% ipython --no-banner

In [1]: import numpy as np

In [2]: np.set_printoptions(precision=1, suppress=True, linewidth=160)

In [3]: E = np.load("out5.npy")

In [4]: print(E)
[[3. 1. 1. 1. 1. 1. 1. 1. 1. 1. 1.]
 [1. 3. 1. 1. 1. 1. 1. 1. 1. 1. 1.]
 [1. 1. 3. 1. 1. 1. 1. 1. 1. 1. 1.]
 [1. 1. 1. 3. 1. 1. 1. 1. 1. 1. 1.]
 [1. 1. 1. 1. 3. 1. 1. 1. 1. 1. 1.]
 [1. 1. 1. 1. 1. 3. 1. 1. 1. 1. 1.]
 [1. 1. 1. 1. 1. 1. 3. 1. 1. 1. 1.]
 [1. 1. 1. 1. 1. 1. 1. 3. 1. 1. 1.]
 [1. 1. 1. 1. 1. 1. 1. 1. 3. 1. 1.]
 [1. 1. 1. 1. 1. 1. 1. 1. 1. 3. 1.]
 [1. 1. 1. 1. 1. 1. 1. 1. 1. 1. 3.]]

In [5]: def softmax(z):
   ...:     e = np.exp(z - z.max(axis=-1, keepdims=True))
   ...:     return e / e.sum(axis=-1, keepdims=True)
   ...: 

In [6]: print(softmax(E).sum(axis=1))
[1. 1. 1. 1. 1. 1. 1. 1. 1. 1. 1.]

In [7]: scores = E @ E.T / np.sqrt(11)

In [8]: print(softmax(scores).round(6).argmax(axis=1))
[ 0  1  2  3  4  5  6  7  8  9 10]

In [9]: print(softmax(scores))
[[0.3 0.1 0.1 0.1 0.1 0.1 0.1 0.1 0.1 0.1 0.1]
 [0.1 0.3 0.1 0.1 0.1 0.1 0.1 0.1 0.1 0.1 0.1]
 [0.1 0.1 0.3 0.1 0.1 0.1 0.1 0.1 0.1 0.1 0.1]
 [0.1 0.1 0.1 0.3 0.1 0.1 0.1 0.1 0.1 0.1 0.1]
 [0.1 0.1 0.1 0.1 0.3 0.1 0.1 0.1 0.1 0.1 0.1]
 [0.1 0.1 0.1 0.1 0.1 0.3 0.1 0.1 0.1 0.1 0.1]
 [0.1 0.1 0.1 0.1 0.1 0.1 0.3 0.1 0.1 0.1 0.1]
 [0.1 0.1 0.1 0.1 0.1 0.1 0.1 0.3 0.1 0.1 0.1]
 [0.1 0.1 0.1 0.1 0.1 0.1 0.1 0.1 0.3 0.1 0.1]
 [0.1 0.1 0.1 0.1 0.1 0.1 0.1 0.1 0.1 0.3 0.1]
 [0.1 0.1 0.1 0.1 0.1 0.1 0.1 0.1 0.1 0.1 0.3]]

In [10]: x = np.ones(11)

In [11]: for _ in range(4):
    ...:     x = E @ x
    ...:     x /= np.linalg.norm(x)
    ...:     print(round(x @ E @ x, 1))
    ...: 
13.0
13.0
13.0
13.0

In [12]: print(x)
[0.3 0.3 0.3 0.3 0.3 0.3 0.3 0.3 0.3 0.3 0.3]

In [13]: print(np.round(np.linalg.eigvalsh(E)[-1], 1))
13.0

In [14]: Z = np.array([[1, 0, -1, 1, 3, -3, -1, -3, 2, 2, -2, -3],
    ...:     [1, 0, -2, 1, -1, -3, -3, 3, -2, 0, 3, -1],
    ...:     [-3, -3, 0, 0, 2, -1, 3, 0, -1, -1, -3, 1],
    ...:     [-3, 0, -3, 2, -2, 2, 0, 3, -3, 0, 2, 3],
    ...:     [-1, 2, -1, -1, -3, 1, 0, 3, 2, 1, 2, -2],
    ...:     [-1, -1, 2, 0, 1, 1, 1, -3, -3, 0, 3, 0],
    ...:     [-1, 0, 1, -1, 0, 0, 2, 0, 2, 3, 2, -3],
    ...:     [0, -3, 0, 3, 1, 0, -3, 2, -2, -1, 1, -1],
    ...:     [0, -3, 1, 3, -3, 1, -1, 2, -2, -1, 3, 3],
    ...:     [-3, -3, 3, -3, 1, 2, 1, -2, 2, 1, 3, 3],
    ...:     [3, 2, -1, 2, 0, 2, -1, 2, -2, 2, 1, -1],
    ...:     [-3, 0, -3, 3, 2, -2, 3, 3, -1, 2, -3, 2]])

In [15]: rng = np.random.default_rng(6228)

In [16]: data = (rng.random((12, 12)) < 0.25) @ Z

In [17]: print(data)
[[ 3 -1 -1  5  4 -1 -3  1  0  6  2 -8]
 [-6 -3 -3  2  0  1  3  3 -4 -1 -1  4]
 [ 0  2 -3  0 -4 -2 -3  6  0  1  5 -3]
 [-4 -4  0  5 -4  4  0  2 -8 -1  8  6]
 [ 3  4 -4  2 -4  0 -4  8 -2  3  6 -4]
 [ 0  0  0  0  0  0  0  0  0  0  0  0]
 [-1  2 -3  3 -2  4  1  5 -3  5  5 -1]
 [-2  0 -5  3 -3 -1 -3  6 -5  0  5  2]
 [ 1 -3  0  4  0 -2 -2 -1  0  1  1  0]
 [-4 -3  1 -1  2 -1  5  0  1  2 -1 -2]
 [-2 -6  0  4  2 -3  1 -1 -1  0 -2  1]
 [-4 -2 -4  5 -4  1 -5  8 -8  0 11 -1]]

In [18]: # null space of dimension 3

In [19]: C2 = data.T @ data

In [20]: print(np.allclose(C2, C2.T))
True

In [21]: print(np.linalg.matrix_rank(C2))
9

In [22]: print((data @ data.T).shape)
(12, 12)

In [23]: print(np.round(np.linalg.svd(data, compute_uv=False) ** 2, 1) + 0)
[924.9 360.  172.9  88.4  68.3  31.6  14.7   2.6   1.6   0.    0.    0. ]

In [24]: print(np.trace(C2), (data ** 2).sum())
1665 1665

In [25]: print(np.unique(data.round(6), axis=0).shape)
(12, 12)

In [26]: print(round(np.trace(np.linalg.pinv(data) @ data), 1))
9.0

In [27]: print(np.abs(np.diag(np.linalg.qr(data)[1])) > 1e-9)
[ True  True  True  True  True  True  True  True  True False False False]

In [28]: r = np.linalg.matrix_rank(data)

In [29]: print(r)
9

In [30]: null = np.linalg.svd(data)[2][r:].T

In [31]: print(null.shape)
(12, 3)

In [32]: print([int(np.linalg.matrix_rank(data[:, :j + 1])) for j in range(12)])
[1, 2, 3, 4, 5, 6, 7, 8, 9, 9, 9, 9]

In [33]: A = np.loadtxt("dump.csv", delimiter=",")

In [34]: print(A)
[[-13.2  25.6  -3.8  -8.5]
 [ -4.3  12.9  10.4   3.1]
 [ -3.3   3.6  -1.4  -5.5]
 [ -8.9  10.6  -0.9   2. ]
 [  2.2  -8.4   5.5  -4.2]
 [  6.2  -2.5  -5.7  -1.4]
 [  0.6  14.7  17.3   6.1]
 [  5.1 -10.2   7.2   4.9]
 [  0.1  -5.4   1.2  -8. ]
 [ -3.8  -9.4  -8.7  -4.8]
 [  3.   -0.6  -6.1  -4.7]
 [  2.6  -9.8   0.6   9.5]
 [  3.5   4.3  -5.    8. ]
 [  7.1  -6.2   6.2   2.7]
 [  5.9 -10.2   7.4   6.4]
 [  2.8  -7.4  -3.3   3.8]
 [  3.7 -11.    6.3  -5.3]
 [ -5.1   4.1  -1.6   2.1]
 [ -3.2  -7.4   5.4  -2.2]
 [  1.   -2.   -7.3   3.2]
 [ -2.8  -7.    0.   -0.6]
 [ -4.1   8.    7.2  -1. ]
 [ 12.1 -18.2  -0.6  -3.7]
 [ -3.2  -1.7   7.8  -0.3]
 [ -4.6  17.6  -5.8   1.4]
 [ -7.5   3.2  -4.4  -2.6]
 [  2.2   1.1 -15.6  -7.7]
 [ -5.   23.1  -2.6  -6.5]
 [ -3.2   4.6  -3.4   7. ]
 [ -8.5  10.4  -3.2  -6.4]
 [ -2.9  20.6  -9.    6.8]
 [ -8.2   0.9   7.2   4.7]
 [ -3.   -6.3   2.7   2.5]
 [ -7.6  18.4 -10.   -1.9]
 [  7.8   0.  -11.8   4.1]
 [  9.9  -6.9  -3.4   5.4]
 [  7.8  -2.4   5.3   0. ]
 [-10.2   8.   -3.6   0.2]
 [  4.4   5.1   5.7   4.6]
 [  5.2  -5.6   8.8   3.3]
 [  1.6  -9.8   0.4   0.3]
 [ -2.6  14.1  -7.1   5.6]
 [ -0.7  10.6   7.3  -1.4]]

In [35]: d = np.linalg.norm(A[:, None] - A[None], axis=-1)

In [36]: print(d[4].round(6).argsort(kind="stable")[:4])
[ 4 16 18  8]

In [37]: print(np.linalg.matrix_rank(d ** 2))
6

In [38]: print(d.mean(axis=1).argmax())
0

In [39]: print(d.shape)
(43, 43)

In [40]: print([round(float(x), 1) for x in np.linalg.svd(data, compute_uv=False)[:3]])
[30.4, 19.0, 13.2]

In [41]: Xs = A - A.mean(axis=0)

In [42]: V = np.linalg.svd(Xs)[2][:1]

In [43]: A2 = Xs - Xs @ V.T @ V

In [44]: print(A2.std(axis=0))
[3.8 2.  6.5 4.7]

In [45]: print(round(float(np.linalg.norm(A2) / np.linalg.norm(Xs)), 1))
0.6

In [46]: C2 = np.cov(A, rowvar=False)

In [47]: print(np.argwhere(np.triu(np.abs(np.corrcoef(A.T)) > 0.8, 1)))
[]

In [48]: print(round(float(np.corrcoef(A[:, 2], A[:, 0])[0, 1]), 1))
0.1

In [49]: print(A.std(axis=0))
[ 5.8 10.4  6.8  4.7]

In [50]: print(C2.shape)
(4, 4)

In [51]: print(np.linalg.eigvalsh(C2)[::-1])
[130.7  45.9  25.2  13.4]

In [52]: print(np.argsort(-A.std(axis=0).round(6), kind="stable"))
[1 2 0 3]

In [53]: print(C2)
[[ 33.9 -39.4   5.    7.2]
 [-39.4 111.  -14.1  -2.9]
 [  5.  -14.1  47.4   6.4]
 [  7.2  -2.9   6.4  23. ]]

In [54]: m1 = np.load("arr.npy")

In [55]: print(m1)
[[72 78 66 24 66  6 30 42 48 18 42 72]
 [78 89 61 20 70  5 25 56 46 15 53 69]
 [66 61 85 36 64  9 45 14 58 27 21 87]
 [24 20 36 16 24  4 20  0 24 12  4 36]
 [66 70 64 24 61  6 30 35 46 18 36 69]
 [ 6  5  9  4  6  1  5  0  6  3  1  9]
 [30 25 45 20 30  5 25  0 30 15  5 45]
 [42 56 14  0 35  0  0 49 14  0 42 21]
 [48 46 58 24 46  6 30 14 40 18 18 60]
 [18 15 27 12 18  3 15  0 18  9  3 27]
 [42 53 21  4 36  1  5 42 18  3 37 27]
 [72 69 87 36 69  9 45 21 60 27 27 90]]

In [56]: # equal to its transpose

In [57]: w, V = np.linalg.eigh(m1)

In [58]: print(np.round(np.abs(V[:, -1]), 1) + 0)
[0.4 0.4 0.4 0.2 0.4 0.  0.2 0.2 0.3 0.1 0.2 0.4]

In [59]: print(np.round(V.T @ m1 @ V, 1) + 0)
[[  0.    0.    0.    0.    0.    0.    0.    0.    0.    0.    0.    0. ]
 [  0.    0.    0.    0.    0.    0.    0.    0.    0.    0.    0.    0. ]
 [  0.    0.    0.    0.    0.    0.    0.    0.    0.    0.    0.    0. ]
 [  0.    0.    0.    0.    0.    0.    0.    0.    0.    0.    0.    0. ]
 [  0.    0.    0.    0.    0.    0.    0.    0.    0.    0.    0.    0. ]
 [  0.    0.    0.    0.    0.    0.    0.    0.    0.    0.    0.    0. ]
 [  0.    0.    0.    0.    0.    0.    0.    0.    0.    0.    0.    0. ]
 [  0.    0.    0.    0.    0.    0.    0.    0.    0.    0.    0.    0. ]
 [  0.    0.    0.    0.    0.    0.    0.    0.    0.    0.    0.    0. ]
 [  0.    0.    0.    0.    0.    0.    0.    0.    0.    0.    0.    0. ]
 [  0.    0.    0.    0.    0.    0.    0.    0.    0.    0.  107.7   0. ]
 [  0.    0.    0.    0.    0.    0.    0.    0.    0.    0.    0.  466.3]]

In [60]: print(np.abs(V[:, -1]).round(6).argmax())
11

In [61]: print(np.linalg.eigvalsh(m1 + 2 * np.eye(12)))
[  2.    2.    2.    2.    2.    2.    2.    2.    2.    2.  109.7 468.3]

In [62]: A2 = m1 / np.linalg.norm(m1, axis=1, keepdims=True)

In [63]: C2 = A2 @ A2.T

In [64]: print((np.abs(C2) > 0.9).astype(int))
[[1 1 1 1 1 1 1 0 1 1 1 1]
 [1 1 1 0 1 0 0 1 1 0 1 1]
 [1 1 1 1 1 1 1 0 1 1 0 1]
 [1 0 1 1 1 1 1 0 1 1 0 1]
 [1 1 1 1 1 1 1 0 1 1 1 1]
 [1 0 1 1 1 1 1 0 1 1 0 1]
 [1 0 1 1 1 1 1 0 1 1 0 1]
 [0 1 0 0 0 0 0 1 0 0 1 0]
 [1 1 1 1 1 1 1 0 1 1 0 1]
 [1 0 1 1 1 1 1 0 1 1 0 1]
 [1 1 0 0 1 0 0 1 0 0 1 0]
 [1 1 1 1 1 1 1 0 1 1 0 1]]

In [65]: print(np.linalg.norm(A2, axis=1))
[1. 1. 1. 1. 1. 1. 1. 1. 1. 1. 1. 1.]

In [66]: print(C2)
[[1.  1.  1.  0.9 1.  0.9 0.9 0.9 1.  0.9 0.9 1. ]
 [1.  1.  0.9 0.9 1.  0.9 0.9 0.9 0.9 0.9 1.  0.9]
 [1.  0.9 1.  1.  1.  1.  1.  0.7 1.  1.  0.8 1. ]
 [0.9 0.9 1.  1.  0.9 1.  1.  0.6 1.  1.  0.7 1. ]
 [1.  1.  1.  0.9 1.  0.9 0.9 0.8 1.  0.9 0.9 1. ]
 [0.9 0.9 1.  1.  0.9 1.  1.  0.6 1.  1.  0.7 1. ]
 [0.9 0.9 1.  1.  0.9 1.  1.  0.6 1.  1.  0.7 1. ]
 [0.9 0.9 0.7 0.6 0.8 0.6 0.6 1.  0.7 0.6 1.  0.7]
 [1.  0.9 1.  1.  1.  1.  1.  0.7 1.  1.  0.8 1. ]
 [0.9 0.9 1.  1.  0.9 1.  1.  0.6 1.  1.  0.7 1. ]
 [0.9 1.  0.8 0.7 0.9 0.7 0.7 1.  0.8 0.7 1.  0.8]
 [1.  0.9 1.  1.  1.  1.  1.  0.7 1.  1.  0.8 1. ]]

In [67]: r = np.linalg.matrix_rank(C2)

In [68]: print(r)
2

In [69]: null = np.linalg.svd(C2)[2][r:].T

In [70]: print(null.shape)
(12, 10)

In [71]: feats = np.loadtxt("mat.csv", delimiter=",")

In [72]: print(feats)
[[0. 0. 0. 1. 0. 0. 0. 0. 0. 0. 0. 0.]
 [0. 0. 0. 0. 0. 1. 0. 0. 0. 0. 0. 0.]
 [0. 0. 0. 0. 0. 0. 1. 0. 0. 0. 0. 0.]
 [1. 0. 0. 0. 0. 0. 0. 0. 0. 0. 1. 0.]
 [0. 0. 0. 0. 0. 0. 1. 0. 0. 1. 0. 1.]
 [0. 1. 0. 0. 0. 0. 0. 1. 1. 0. 0. 0.]
 [0. 0. 1. 0. 1. 0. 0. 0. 0. 1. 0. 1.]
 [0. 0. 0. 0. 0. 1. 0. 0. 1. 0. 0. 0.]
 [0. 0. 0. 0. 0. 1. 0. 1. 0. 0. 0. 0.]
 [0. 0. 0. 0. 1. 0. 1. 0. 0. 0. 0. 1.]
 [0. 0. 0. 1. 0. 0. 0. 0. 0. 0. 0. 0.]
 [0. 0. 0. 0. 1. 0. 1. 0. 0. 1. 0. 0.]]

In [73]: w, V = np.linalg.eigh(feats)

In [74]: x = np.array([2, 2, 2, 3, 1, 2, -1, 0, -1, -2, -3, 3])

In [75]: print(x @ feats @ x)
-20.0

In [76]: print(np.linalg.eigvalsh(feats[1:, 1:]))
[-1.5 -1.5 -1.  -1.  -1.  -1.   0.3  0.4  1.   2.2  3.1]

In [77]: print(np.round(V * np.abs(w) @ V.T, 1) + 0)
[[ 0.7  0.   0.   0.   0.   0.   0.   0.   0.   0.   0.7  0. ]
 [ 0.   0.8  0.   0.   0.  -0.1  0.   0.5  0.5  0.   0.   0. ]
 [ 0.   0.   0.8  0.   0.3  0.  -0.2  0.   0.   0.3  0.   0.3]
 [ 0.   0.   0.   1.4  0.   0.   0.   0.   0.   0.   0.   0. ]
 [ 0.   0.   0.3  0.   1.5  0.   0.5  0.   0.   0.5  0.   0.5]
 [ 0.  -0.1  0.   0.   0.   1.7  0.   0.3  0.3  0.   0.   0. ]
 [ 0.   0.  -0.2  0.   0.5  0.   1.8  0.   0.   0.5  0.   0.5]
 [ 0.   0.5  0.   0.   0.   0.3  0.   1.3  0.3  0.   0.   0. ]
 [ 0.   0.5  0.   0.   0.   0.3  0.   0.3  1.3  0.   0.   0. ]
 [ 0.   0.   0.3  0.   0.5  0.   0.5  0.   0.   1.5  0.   0.5]
 [ 0.7  0.   0.   0.   0.   0.   0.   0.   0.   0.   0.7  0. ]
 [ 0.   0.   0.3  0.   0.5  0.   0.5  0.   0.   0.5  0.   1.5]]

In [78]: print(np.abs(np.diag(np.linalg.qr(feats)[1])) > 1e-9)
[ True  True  True  True  True  True  True  True  True  True False  True]

In [79]: print(np.allclose(feats[:-1].T @ np.linalg.lstsq(feats[:-1].T, feats[-1])[0], feats[-1]))
False

In [80]: print(np.unique(feats.round(6), axis=0).shape)
(11, 12)

In [81]: print(np.linalg.lstsq(feats[:-1].T, feats[-1])[2])
10

In [82]: r0, v = m1[1], m1[11]

In [83]: print(r0 @ r0)
36723

In [84]: pr = (r0 @ v) / (r0 @ r0) * r0

In [85]: print(round(float((v - pr) @ r0), 1))
-0.0

In [86]: print(np.round(np.linalg.norm(r0 + v) ** 2 + np.linalg.norm(r0 - v) ** 2, 1))
151998.0

In [87]: print(np.linalg.matrix_rank(np.outer(r0, v)))
1

In [88]: print(np.outer(r0, v))
[[5616 5382 6786 2808 5382  702 3510 1638 4680 2106 2106 7020]
 [6408 6141 7743 3204 6141  801 4005 1869 5340 2403 2403 8010]
 [4392 4209 5307 2196 4209  549 2745 1281 3660 1647 1647 5490]
 [1440 1380 1740  720 1380  180  900  420 1200  540  540 1800]
 [5040 4830 6090 2520 4830  630 3150 1470 4200 1890 1890 6300]
 [ 360  345  435  180  345   45  225  105  300  135  135  450]
 [1800 1725 2175  900 1725  225 1125  525 1500  675  675 2250]
 [4032 3864 4872 2016 3864  504 2520 1176 3360 1512 1512 5040]
 [3312 3174 4002 1656 3174  414 2070  966 2760 1242 1242 4140]
 [1080 1035 1305  540 1035  135  675  315  900  405  405 1350]
 [3816 3657 4611 1908 3657  477 2385 1113 3180 1431 1431 4770]
 [4968 4761 6003 2484 4761  621 3105 1449 4140 1863 1863 6210]]

In [89]: arr = np.array([[0, -5, -1, -1, 1, 2],
    ...:     [5, 0, 1, -2, -2, 1],
    ...:     [1, -1, 0, -1, 0, 3],
    ...:     [1, 2, 1, 0, -3, 3],
    ...:     [-1, 2, 0, 3, 0, 0],
    ...:     [-2, -1, -3, -3, 0, 0]])

In [90]: print(arr)
[[ 0 -5 -1 -1  1  2]
 [ 5  0  1 -2 -2  1]
 [ 1 -1  0 -1  0  3]
 [ 1  2  1  0 -3  3]
 [-1  2  0  3  0  0]
 [-2 -1 -3 -3  0  0]]

In [91]: idx = rng.permutation(6)

In [92]: print(idx)
[4 5 3 0 2 1]

In [93]: A2 = arr[idx][:, idx]

In [94]: print(np.diag(A2))
[0 0 0 0 0 0]

In [95]: print(np.allclose(A2, arr))
False
